$ python3 -q
>>> import numpy as np
>>> np.set_printoptions(suppress=True, linewidth=160)
>>> mat = np.arange(28).reshape(7, 4) + 3
>>> print(mat)
[[ 3  4  5  6]
 [ 7  8  9 10]
 [11 12 13 14]
 [15 16 17 18]
 [19 20 21 22]
 [23 24 25 26]
 [27 28 29 30]]
>>> left, sig, VT = np.linalg.svd(mat)
>>> print(sig.round(1) + 0)
[97.2  2.6  0.   0. ]
>>> print(np.argmax(sig[:-1] / (sig[1:] + 1e-6)) + 1)
2
>>> other = left[:, :2] @ np.diag(sig[:2]) @ VT[:2]
>>> print(np.round(np.linalg.norm(mat - other) / np.linalg.norm(mat), 1))
0.0
>>> print(np.linalg.matrix_rank(mat, rtol=0.05))
1
>>> print(round(float(np.linalg.norm(mat - other, 2)), 1), np.round(sig[2], 1))
0.0 0.0
>>> print(round(np.abs(mat - other).max(), 1))
0.0
>>> f, g = mat[6], mat[2]
>>> print(f @ g)
1430
>>> pr = (f @ g) / (f @ f) * f
>>> print(round((g - pr) @ f, 1))
-0.0
>>> print(np.linalg.matrix_rank(np.outer(f, g)))
1
>>> print(round(float(np.linalg.norm(f + g) ** 2 + np.linalg.norm(f - g) ** 2), 1))
7768.0
>>> rng = np.random.default_rng(58857)
>>> other = mat + rng.integers(-2, 3, (7, 2)) @ rng.integers(-2, 3, (2, 4))
>>> print(other)
[[ 5  8  5 10]
 [ 9 13  9 15]
 [12 13 13 15]
 [17 20 17 22]
 [20 24 21 26]
 [21 19 25 21]
 [26 25 29 27]]
>>> print(np.round(np.linalg.svd(other - mat, compute_uv=False), 1) + 0)
[15.3  1.   0.   0. ]
>>> print(np.abs(other - mat).sum(axis=1))
[10 12  3 10  9 12  7]
>>> print(np.linalg.matrix_rank(other - mat, tol=1e-8))
2
>>> print(np.argsort(-np.linalg.norm(mat, axis=0).round(6), kind="stable")[:3])
[3 2 1]
>>> print(np.linalg.cond(mat) > 100)
True
>>> print(round(np.linalg.norm(mat, 2) / np.linalg.norm(mat), 1))
1.0
>>> print(np.allclose(mat[:-1].T @ np.linalg.lstsq(mat[:-1].T, mat[-1])[0], mat[-1]))
True
>>> print(np.round(mat @ np.linalg.pinv(mat) @ mat, 1))
[[ 3.  4.  5.  6.]
 [ 7.  8.  9. 10.]
 [11. 12. 13. 14.]
 [15. 16. 17. 18.]
 [19. 20. 21. 22.]
 [23. 24. 25. 26.]
 [27. 28. 29. 30.]]
>>> m1 = np.load("dump.npy")
>>> print(m1)
[[-2.  0.  0.]
 [ 0. -2.  0.]
 [ 0.  0. -2.]]
>>> print(round(float(np.linalg.eigvalsh(m1).min()), 1))
-2.0
>>> print(np.all(np.linalg.eigvalsh(m1) > 0))
False
>>> print([round(float(np.linalg.det(m1[:i, :i])), 2) + 0 for i in range(1, 4)])
[-2.0, 4.0, -8.0]
>>> data = np.loadtxt("case4.csv", delimiter=",")
>>> print(data)
[[ 1.  0.  0.  0.  0.  0.]
 [ 0.  1.  0.  0.  0.  0.]
 [-3. -1.  0.  0.  0.  0.]
 [-1. -1. -3.  3.  0.  0.]
 [ 0.  1. -3.  1. -1.  0.]
 [ 1.  1.  0.  1.  3.  0.]]
>>> lab = rng.permutation(6)
>>> print(lab)
[4 5 1 3 2 0]
>>> other = data[lab][:, lab]
>>> print(np.round(np.sort(np.abs(np.linalg.eigvals(other))), 1))
[0. 0. 1. 1. 1. 3.]
>>> print(np.trace(other))
4.0
>>> print(np.allclose(other, data))
False
>>> f, g = data[5], data[0]
>>> print(f @ f)
12.0
>>> print(f @ g)
1.0
>>> pr = (f @ g) / (f @ f) * f
>>> print(np.round(np.linalg.norm(f + g) ** 2 + np.linalg.norm(f - g) ** 2, 1))
26.0
>>> print(pr.round(1))
[0.1 0.1 0.  0.1 0.2 0. ]
>>> print(np.round(g - pr, 1))
[ 0.9 -0.1  0.  -0.1 -0.2  0. ]
>>> print(round((g - pr) @ f, 1))
-0.0
>>> other = np.array([[2, 4], [0, 9], [8, 2], [9, 5], [7, 5], [4, 9]])
>>> print(np.einsum("ik,kj->ji", data, other))
[[  2.   0.  -6.   1. -22.  32.]
 [  4.   9. -21.  -4.   3.  33.]]
>>> print(data @ other)
[[  2.   4.]
 [  0.   9.]
 [ -6. -21.]
 [  1.  -4.]
 [-22.   3.]
 [ 32.  33.]]
>>> print(np.linalg.matrix_rank(np.vstack([data, other.T])))
6
>>> print(np.einsum("ij->j", data))
[-2.  1. -6.  5.  2.  0.]
>>> print(np.linalg.cond(data) > 100)
True
>>> print([round(float(x), 1) for x in np.linalg.svd(data, compute_uv=False)[:3]])
[5.3, 4.0, 3.0]
>>> print(np.round(np.sort(np.abs(np.linalg.eigvals(data))), 1))
[0. 0. 1. 1. 1. 3.]
>>> print(np.allclose(data @ data.T, data.T @ data))
False
>>> feats = np.loadtxt("arr.csv", delimiter=",")
>>> print(feats.round(1) + 0)
[[ 0.2  0.2 -0.2  0.2  0.1 -0.1]
 [ 0.2  0.2 -0.2  0.2  0.1 -0.1]
 [-0.2 -0.2  0.5 -0.1 -0.3 -0.2]
 [ 0.2  0.2 -0.1  0.4  0.  -0.4]
 [ 0.1  0.1 -0.3  0.   0.3  0.2]
 [-0.1 -0.1 -0.2 -0.4  0.2  0.5]]
>>> print(np.unique(feats.round(6), axis=0).shape)
(6, 6)
>>> print(np.round(feats @ np.linalg.pinv(feats) @ feats, 1) + 0)
[[ 0.2  0.2 -0.2  0.2  0.1 -0.1]
 [ 0.2  0.2 -0.2  0.2  0.1 -0.1]
 [-0.2 -0.2  0.5 -0.1 -0.3 -0.2]
 [ 0.2  0.2 -0.1  0.4  0.  -0.4]
 [ 0.1  0.1 -0.3  0.   0.3  0.2]
 [-0.1 -0.1 -0.2 -0.4  0.2  0.5]]
>>> print(np.abs(np.diag(np.linalg.qr(feats)[1])) > 1e-9)
[ True  True False False False False]
>>> print(np.round(np.trace(np.linalg.pinv(feats) @ feats), 1))
2.0
